$ ipython --no-banner

In [1]: import numpy as np

In [2]: np.set_printoptions(precision=2, suppress=True, linewidth=100, legacy="1.25")

In [3]: def tidy(a):
   ...:     return np.round(a, 2) + 0
   ...: 

In [4]: mat = np.loadtxt("data.csv", delimiter=",")

In [5]: print(mat)
[[-1. -1.  7.  6.]
 [ 1.  1.  9.  8.]
 [ 0.  0.  8.  7.]]

In [6]: ang = np.radians(45)

In [7]: Rm = np.eye(4)

In [8]: Rm[2, 2] = Rm[1, 1] = np.cos(ang)

In [9]: Rm[2, 1], Rm[1, 2] = -np.sin(ang), np.sin(ang)

In [10]: print(tidy(Rm))
[[ 1.    0.    0.    0.  ]
 [ 0.    0.71  0.71  0.  ]
 [ 0.   -0.71  0.71  0.  ]
 [ 0.    0.    0.    1.  ]]

In [11]: A2 = mat @ Rm.T

In [12]: print(tidy(np.abs(A2 - mat).max(axis=0)))
[0.   6.07 3.34 0.  ]

In [13]: f = np.array([-1, -1])

In [14]: print(np.polyval(f, mat[0]))
[ 0.  0. -8. -7.]

In [15]: print(np.array([np.convolve(row, f, "same") for row in mat]))
[[  1.   2.  -6. -13.]
 [ -1.  -2. -10. -17.]
 [  0.   0.  -8. -15.]]

In [16]: print(np.cross(mat[0, :3], mat[1, :3]))
[-16.  16.   0.]

In [17]: X = np.load("block13.npy")

In [18]: print(X)
[[0. 0. 0.]
 [0. 0. 3.]
 [0. 3. 0.]]

In [19]: print(tidy(np.linalg.norm(X, 2) / np.linalg.norm(X)))
0.71

In [20]: print([round(float(x), 2) for x in np.linalg.svd(X, compute_uv=False)[:3]])
[3.0, 3.0, 0.0]

In [21]: print(np.argsort(-np.linalg.norm(X, axis=0).round(6), kind="stable")[:3])
[1 2 0]

In [22]: m1 = np.load("sample14.npy")

In [23]: print(m1)
[[8 0 0 0]
 [0 1 0 0]
 [0 0 8 0]
 [0 0 0 1]]

In [24]: w, vecs = np.linalg.eig(m1)

In [25]: print(tidy(np.sort(np.linalg.eigvals(np.linalg.inv(m1)))))
[0.12 0.12 1.   1.  ]

In [26]: print(m1 @ vecs[:, 0] - w[0] * vecs[:, 0])
[0. 0. 0. 0.]

In [27]: J = np.load("dump.npy")

In [28]: print(J)
[[  3   3  -1]
 [  1   3   0]
 [  1   4   0]
 [ -2   2   3]
 [ -4   2   5]
 [ -2   5   3]
 [  0   3   6]
 [ -3   4   7]
 [ -5   5  10]
 [ -8   4  13]
 [ -8   4  14]
 [-11   6  12]
 [-14   6  10]
 [-12   3  10]
 [-10   5   8]
 [-11   7   6]
 [-13   5   5]
 [-12   8   6]
 [-12   8   8]
 [-12   8   5]
 [-13   6   7]
 [-16   7   9]
 [-18   5   9]
 [-20   2   9]]

In [29]: left, sig, Vt = np.linalg.svd(mat)

In [30]: vecs = Vt[:(sig > 1e-8).sum()]

In [31]: rng = np.random.default_rng(954)

In [32]: vec = mat[1] + -1 * mat[2] + rng.integers(2) * np.eye(4)[1]

In [33]: print(vec)
[1. 2. 1. 1.]

In [34]: print(tidy(vecs.T @ vecs))
[[ 0.5   0.5  -0.03  0.04]
 [ 0.5   0.5  -0.03  0.04]
 [-0.03 -0.03  0.57  0.49]
 [ 0.04  0.04  0.49  0.44]]

In [35]: print(tidy(np.linalg.norm(vec - vecs.T @ vecs @ vec)))
0.71

In [36]: print(tidy(np.diag(vecs.T @ vecs)))
[0.5  0.5  0.57 0.44]

In [37]: idx = rng.permutation(3)

In [38]: A2 = J[:, idx] * rng.choice([-1, 1], 3)

In [39]: print(A2)
[[  3  -1   3]
 [  3   0   1]
 [  4   0   1]
 [  2   3  -2]
 [  2   5  -4]
 [  5   3  -2]
 [  3   6   0]
 [  4   7  -3]
 [  5  10  -5]
 [  4  13  -8]
 [  4  14  -8]
 [  6  12 -11]
 [  6  10 -14]
 [  3  10 -12]
 [  5   8 -10]
 [  7   6 -11]
 [  5   5 -13]
 [  8   6 -12]
 [  8   8 -12]
 [  8   5 -12]
 [  6   7 -13]
 [  7   9 -16]
 [  5   9 -18]
 [  2   9 -20]]

In [40]: left, _, Vt = np.linalg.svd(J.T @ A2)

In [41]: print(idx)
[1 2 0]

In [42]: print(tidy(left @ Vt))
[[0. 0. 1.]
 [1. 0. 0.]
 [0. 1. 0.]]
